$ python3 -q
>>> import numpy as np
>>> from numpy import linalg as LA
>>> np.set_printoptions(suppress=True, linewidth=160)
>>> def tidy(a):
...     return np.round(a, 3) + 0
... 
>>> J = np.loadtxt("out16.csv", delimiter=",")
>>> J
array([[2., 0., 0., 0., 0., 0., 0., 0., 0., 0.],
       [0., 1., 2., 0., 0., 0., 0., 0., 0., 0.],
       [0., 0., 3., 0., 0., 0., 0., 0., 0., 0.],
       [0., 0., 0., 0., 1., 0., 2., 0., 0., 3.],
       [0., 0., 0., 0., 3., 0., 2., 0., 0., 0.],
       [2., 0., 0., 0., 0., 0., 0., 0., 2., 0.],
       [0., 0., 0., 3., 3., 0., 2., 0., 0., 1.],
       [0., 1., 0., 0., 0., 0., 0., 0., 0., 0.],
       [1., 0., 0., 0., 0., 1., 0., 0., 2., 0.],
       [0., 0., 0., 0., 3., 0., 2., 0., 0., 0.]])
>>> blk = np.stack([J, 3 * J, J[::-1]])
>>> tidy(LA.norm(blk, axis=(1, 2)))
array([ 9.798, 29.394,  9.798])
>>> tidy(LA.det(blk))
array([0., 0., 0.])
>>> rk = LA.matrix_rank(J)
>>> rk
np.int64(8)
>>> null = LA.svd(J)[2][rk:].T
>>> [int(LA.matrix_rank(np.delete(J, i, axis=0))) for i in range(10)]
[7, 8, 8, 7, 8, 7, 7, 8, 7, 8]
>>> null.shape
(10, 2)
>>> [int(LA.matrix_rank(J[:i])) for i in range(1, len(J) + 1)]
[1, 2, 3, 4, 5, 6, 7, 7, 8, 8]
>>> rng = np.random.default_rng(494160)
>>> idx = rng.permutation(10)
>>> idx
array([4, 3, 2, 9, 0, 6, 1, 8, 7, 5])
>>> M2 = J[idx][:, idx]
>>> np.allclose(M2, J)
False
>>> np.trace(M2)
np.float64(13.0)
>>> tidy(LA.det(M2)), tidy(LA.det(J[idx]))
(np.float64(0.0), np.float64(0.0))
>>> M2
array([[3., 0., 0., 0., 0., 2., 0., 0., 0., 0.],
       [1., 0., 0., 3., 0., 2., 0., 0., 0., 0.],
       [0., 0., 3., 0., 0., 0., 0., 0., 0., 0.],
       [3., 0., 0., 0., 0., 2., 0., 0., 0., 0.],
       [0., 0., 0., 0., 2., 0., 0., 0., 0., 0.],
       [3., 3., 0., 1., 0., 2., 0., 0., 0., 0.],
       [0., 0., 2., 0., 0., 0., 1., 0., 0., 0.],
       [0., 0., 0., 0., 1., 0., 0., 2., 0., 1.],
       [0., 0., 0., 0., 0., 0., 1., 0., 0., 0.],
       [0., 0., 0., 0., 2., 0., 0., 2., 0., 0.]])
>>> np.diag(M2)
array([3., 0., 3., 0., 2., 2., 1., 2., 0., 0.])
